>>> import numpy as np
>>> np.set_printoptions(precision=1, suppress=True, linewidth=120, floatmode="fixed")
>>> W0 = np.loadtxt("dump.csv", delimiter=",")
>>> print(W0)
[[ 2.0  0.0  1.0  0.0  0.0  2.0  0.0]
 [ 0.0  0.0  5.0  8.0  0.0 10.0 12.0]
 [ 0.0  0.0  5.0  8.0  0.0 10.0 12.0]
 [ 0.0  0.0  5.0  8.0  0.0 10.0 12.0]
 [ 0.0  0.0  2.0  2.0  0.0  4.0  3.0]
 [ 2.0  0.0  1.0  0.0  0.0  2.0  0.0]
 [16.0  7.0  0.0  0.0 21.0  0.0  0.0]
 [ 0.0  0.0  5.0  8.0  0.0 10.0 12.0]
 [ 0.0  0.0  5.0  8.0  0.0 10.0 12.0]
 [18.0  8.0  0.0  0.0 24.0  0.0  0.0]
 [ 0.0  0.0  8.0 14.0  0.0 16.0 21.0]
 [10.0  4.0  0.0  0.0 12.0  0.0  0.0]
 [ 8.0  3.0  0.0  0.0  9.0  0.0  0.0]
 [ 2.0  0.0  1.0  0.0  0.0  2.0  0.0]
 [20.0  9.0  0.0  0.0 27.0  0.0  0.0]
 [ 6.0  2.0  0.0  0.0  6.0  0.0  0.0]
 [ 0.0  0.0 10.0 18.0  0.0 20.0 27.0]
 [ 0.0  0.0  4.0  6.0  0.0  8.0  9.0]
 [ 0.0  0.0  3.0  4.0  0.0  6.0  6.0]
 [ 6.0  2.0  0.0  0.0  6.0  0.0  0.0]
 [18.0  8.0  0.0  0.0 24.0  0.0  0.0]
 [ 0.0  0.0  6.0 10.0  0.0 12.0 15.0]
 [ 0.0  0.0  2.0  2.0  0.0  4.0  3.0]
 [10.0  4.0  0.0  0.0 12.0  0.0  0.0]
 [ 0.0  0.0  8.0 14.0  0.0 16.0 21.0]
 [ 0.0  0.0  4.0  6.0  0.0  8.0  9.0]
 [ 6.0  2.0  0.0  0.0  6.0  0.0  0.0]
 [ 6.0  2.0  0.0  0.0  6.0  0.0  0.0]
 [ 0.0  0.0  6.0 10.0  0.0 12.0 15.0]
 [12.0  5.0  0.0  0.0 15.0  0.0  0.0]
 [ 0.0  0.0  5.0  8.0  0.0 10.0 12.0]
 [ 0.0  0.0  3.0  4.0  0.0  6.0  6.0]
 [14.0  6.0  0.0  0.0 18.0  0.0  0.0]
 [18.0  8.0  0.0  0.0 24.0  0.0  0.0]
 [ 4.0  1.0  0.0  0.0  3.0  0.0  0.0]
 [ 6.0  2.0  0.0  0.0  6.0  0.0  0.0]
 [10.0  4.0  0.0  0.0 12.0  0.0  0.0]
 [16.0  7.0  0.0  0.0 21.0  0.0  0.0]]
>>> # rows and columns are dependent
>>> r = np.linalg.matrix_rank(W0)
>>> print(r)
4
>>> ns = np.linalg.svd(W0)[2][r:].T
>>> print([int(np.linalg.matrix_rank(W0[:i])) for i in range(1, len(W0) + 1)])
[1, 2, 2, 2, 3, 3, 4, 4, 4, 4, 4, 4, 4, 4, 4, 4, 4, 4, 4, 4, 4, 4, 4, 4, 4, 4, 4, 4, 4, 4, 4, 4, 4, 4, 4, 4, 4, 4]
>>> print([int(np.linalg.matrix_rank(np.delete(W0, i, axis=0))) for i in range(38)])
[4, 4, 4, 4, 4, 4, 4, 4, 4, 4, 4, 4, 4, 4, 4, 4, 4, 4, 4, 4, 4, 4, 4, 4, 4, 4, 4, 4, 4, 4, 4, 4, 4, 4, 4, 4, 4, 4]
>>> print(np.allclose(W0 @ ns, 0))
True
>>> print(round(np.trace(np.linalg.pinv(W0) @ W0), 1))
4.0
>>> print(np.allclose(W0[:-1].T @ np.linalg.lstsq(W0[:-1].T, W0[-1])[0], W0[-1]))
True
>>> left, s, Vt = np.linalg.svd(W0)
>>> print(s.round(1) + 0)
[88.8 84.4  5.3  3.3  0.0  0.0  0.0]
>>> A2 = left[:, :4] @ np.diag(s[:4]) @ Vt[:4]
>>> print(np.round(np.abs(W0 - A2).max(), 1))
0.0
>>> print(np.linalg.matrix_rank(A2))
4
>>> print(round(np.linalg.norm(W0 - A2, 2), 1), np.round(s[4], 1))
0.0 0.0
>>> A2 = np.array([[1, 2], [-2, 2], [1, -2], [-2, -2], [-2, 1]])
>>> W2 = np.array([[0, 1, 2, 1, 1, 0, 2, 1, 0, 0, 2, 0],
...     [2, 0, 2, 0, 0, 2, 0, 0, 1, 0, 1, 0]])
>>> rng = np.random.default_rng(57)
>>> A = A2 @ W2 + 0.1 * rng.normal(size=(5, 12))
>>> print(A.round(1) + 0)
[[ 4.0  1.0  6.2  1.1  1.0  4.0  1.9  1.0  2.0  0.1  3.9 -0.1]
 [ 4.1 -1.9 -0.1 -2.0 -1.9  4.0 -3.9 -1.9  1.9  0.0 -2.1 -0.1]
 [-4.0  1.1 -1.9  1.0  0.8 -4.0  2.1  1.0 -1.9  0.2  0.1  0.0]
 [-4.2 -1.9 -8.0 -1.9 -2.1 -4.0 -4.1 -2.0 -2.1  0.0 -6.1  0.0]
 [ 2.0 -2.0 -2.1 -2.0 -2.1  2.0 -4.0 -2.0  1.1  0.0 -3.0 -0.1]]
>>> A2 = np.array([[-1, -3, 0],
...     [0, 3, 3],
...     [1, -2, -2],
...     [1, 3, 3],
...     [-1, 0, 0],
...     [-1, -3, 1],
...     [-2, -3, 1],
...     [3, 1, -3],
...     [-1, -2, 0],
...     [2, 1, -1],
...     [2, -2, -3],
...     [3, 1, 0]])
>>> print(np.einsum("ij->j", A))
[ 1.9 -3.7 -6.0 -3.8 -4.2  2.0 -8.0 -3.8  1.1  0.2 -7.2 -0.3]
>>> print(np.vstack([A, A2.T]).shape)
(8, 12)
>>> print(np.einsum("ij,ij->i", A, A))
[ 97.8  70.7  48.0 171.7  55.0]
>>> print(A2.T @ A.T)
[[  3.0 -12.8   7.7  -7.5 -11.4]
 [-46.6 -25.5  32.6  55.8  -6.1]
 [-14.6   0.8   4.3  20.7   5.2]]
>>> left, s, Vt = np.linalg.svd(A)
>>> print(np.argmax(s[:-1] / (s[1:] + 1e-6)) + 1)
2
>>> A2 = left[:, :2] @ np.diag(s[:2]) @ Vt[:2]
>>> print(np.round(np.abs(A - A2).max(), 1))
0.1
>>> print(np.linalg.matrix_rank(A, rtol=0.05))
2
>>> print(np.round(np.linalg.norm(A - A2) / np.linalg.norm(A), 1))
0.0
>>> print(A2.round(1) + 0)
[[ 4.1  1.0  6.1  1.0  1.1  4.0  2.0  1.0  2.0  0.0  4.0  0.0]
 [ 4.0 -1.9 -0.1 -1.9 -1.9  4.0 -4.0 -1.9  2.0 -0.1 -2.1 -0.1]
 [-4.0  1.0 -1.9  1.0  0.9 -4.0  2.0  1.0 -2.0  0.0  0.1  0.1]
 [-4.1 -1.9 -8.1 -2.0 -2.1 -4.0 -4.0 -1.9 -2.0  0.0 -6.0  0.0]
 [ 2.0 -2.0 -2.1 -2.0 -2.0  2.0 -4.0 -2.0  1.0 -0.1 -3.1 -0.1]]
>>> f = np.array([6, 5, -8, 3, -9, 4, -2, -4, 1]) + 0.5
>>> data = np.outer(f, f) / (f @ f)
>>> print(data.round(1) + 0)
[[ 0.2  0.1 -0.2  0.1 -0.2  0.1  0.0 -0.1  0.0]
 [ 0.1  0.1 -0.2  0.1 -0.2  0.1  0.0 -0.1  0.0]
 [-0.2 -0.2  0.2 -0.1  0.3 -0.1  0.0  0.1  0.0]
 [ 0.1  0.1 -0.1  0.0 -0.1  0.1  0.0  0.0  0.0]
 [-0.2 -0.2  0.3 -0.1  0.3 -0.2  0.1  0.1 -0.1]
 [ 0.1  0.1 -0.1  0.1 -0.2  0.1  0.0 -0.1  0.0]
 [ 0.0  0.0  0.0  0.0  0.1  0.0  0.0  0.0  0.0]
 [-0.1 -0.1  0.1  0.0  0.1 -0.1  0.0  0.0  0.0]
 [ 0.0  0.0  0.0  0.0 -0.1  0.0  0.0  0.0  0.0]]
>>> # symmetric, so the eigenvalues are real
>>> A2 = np.array([[-2, 3, -1],
...     [0, -3, -1],
...     [3, 0, 0],
...     [-1, 0, -2],
...     [-1, -1, -3],
...     [0, 0, 2],
...     [2, -2, 1],
...     [0, -1, 1],
...     [-2, 3, -3]])
>>> print(np.round(data @ A2, 1) + 0)
[[-0.9  0.6  0.2]
 [-0.8  0.5  0.1]
 [ 1.1 -0.7 -0.2]
 [-0.5  0.3  0.1]
 [ 1.2 -0.8 -0.2]
 [-0.7  0.4  0.1]
 [ 0.2 -0.1  0.0]
 [ 0.5 -0.3 -0.1]
 [-0.2  0.1  0.0]]
>>> print(np.round(np.einsum("ik,kj->ji", data, A2), 1) + 0)
[[-0.9 -0.8  1.1 -0.5  1.2 -0.7  0.2  0.5 -0.2]
 [ 0.6  0.5 -0.7  0.3 -0.8  0.4 -0.1 -0.3  0.1]
 [ 0.2  0.1 -0.2  0.1 -0.2  0.1  0.0 -0.1  0.0]]
>>> print(np.linalg.matrix_rank(np.vstack([data, A2.T])))
4
>>> print(np.linalg.cond(data) > 100)
True
>>> print(np.round(data @ np.linalg.pinv(data) @ data, 1) + 0)
[[ 0.2  0.1 -0.2  0.1 -0.2  0.1  0.0 -0.1  0.0]
 [ 0.1  0.1 -0.2  0.1 -0.2  0.1  0.0 -0.1  0.0]
 [-0.2 -0.2  0.2 -0.1  0.3 -0.1  0.0  0.1  0.0]
 [ 0.1  0.1 -0.1  0.0 -0.1  0.1  0.0  0.0  0.0]
 [-0.2 -0.2  0.3 -0.1  0.3 -0.2  0.1  0.1 -0.1]
 [ 0.1  0.1 -0.1  0.1 -0.2  0.1  0.0 -0.1  0.0]
 [ 0.0  0.0  0.0  0.0  0.1  0.0  0.0  0.0  0.0]
 [-0.1 -0.1  0.1  0.0  0.1 -0.1  0.0  0.0  0.0]
 [ 0.0  0.0  0.0  0.0 -0.1  0.0  0.0  0.0  0.0]]
>>> print(np.abs(np.diag(np.linalg.qr(data)[1])) > 1e-9)
[ True False False False False False False False False]
>>> print(round(float(np.trace(np.linalg.pinv(data) @ data)), 1))
1.0
>>> f = np.array([2, 1])
>>> print(np.round(np.correlate(data[5], data[6], "full"), 1) + 0)
[0.0 0.0 0.0 0.0 0.0 0.0 0.0 0.0 0.0 0.0 0.0 0.0 0.0 0.0 0.0 0.0 0.0]
>>> print(np.polyval(f, data[5]))
[1.2 1.2 0.7 1.1 0.7 1.2 0.9 0.9 1.1]
>>> print(np.round(np.array([np.convolve(row, f, "same") for row in data]), 1) + 0)
[[ 0.3  0.5 -0.2  0.0 -0.4  0.0  0.0 -0.2  0.0]
 [ 0.3  0.4 -0.2  0.0 -0.3  0.0  0.0 -0.2  0.0]
 [-0.4 -0.5  0.3  0.0  0.4  0.0  0.0  0.3  0.0]
 [ 0.2  0.2 -0.1  0.0 -0.2  0.0  0.0 -0.1  0.0]
 [-0.4 -0.6  0.3  0.0  0.5  0.0 -0.1  0.3  0.0]
 [ 0.2  0.3 -0.2  0.0 -0.2  0.0  0.0 -0.2  0.0]
 [-0.1 -0.1  0.1  0.0  0.1  0.0  0.0  0.1  0.0]
 [-0.2 -0.2  0.1  0.0  0.2  0.0  0.0  0.1  0.0]
 [ 0.1  0.1 -0.1  0.0 -0.1  0.0  0.0 -0.1  0.0]]
>>> print(np.round(np.cross(data[5, :3], data[6, :3]), 1) + 0)
[0.0 0.0 0.0]
>>> A2 = np.array([[1, -3, -1, 2, 3, 1, -2, 3, 2, 1],
...     [3, 0, -2, 0, -2, 3, 0, -1, -3, 2],
...     [2, 3, 0, -1, -1, 2, -1, -1, 0, 0],
...     [-3, 1, 0, -2, 0, 0, 2, 0, 3, -3],
...     [-2, 2, 2, 3, -3, -1, -1, -3, -3, -3],
...     [-2, 0, -3, 0, 2, -3, -2, 2, 1, 2],
...     [0, -3, -3, 3, -1, -2, -1, 3, -3, 0],
...     [2, 3, 0, 2, 2, 3, 1, 1, 2, 3],
...     [2, 2, -2, 3, 3, 3, 2, -3, 0, -1],
...     [-1, 3, -2, 2, 1, 0, -3, 1, 3, -2]])
>>> J = np.triu(A2, 1)
>>> print(J)
[[ 0 -3 -1  2  3  1 -2  3  2  1]
 [ 0  0 -2  0 -2  3  0 -1 -3  2]
 [ 0  0  0 -1 -1  2 -1 -1  0  0]
 [ 0  0  0  0  0  0  2  0  3 -3]
 [ 0  0  0  0  0 -1 -1 -3 -3 -3]
 [ 0  0  0  0  0  0 -2  2  1  2]
 [ 0  0  0  0  0  0  0  3 -3  0]
 [ 0  0  0  0  0  0  0  0  2  3]
 [ 0  0  0  0  0  0  0  0  0 -1]
 [ 0  0  0  0  0  0  0  0  0  0]]
>>> # triangular: eigenvalues sit on the diagonal
>>> print(np.argsort(-np.linalg.norm(J, axis=0).round(6), kind="stable")[:3])
[8 9 7]
>>> print(round(float(np.linalg.norm(J, 2) / np.linalg.norm(J)), 1))
0.6
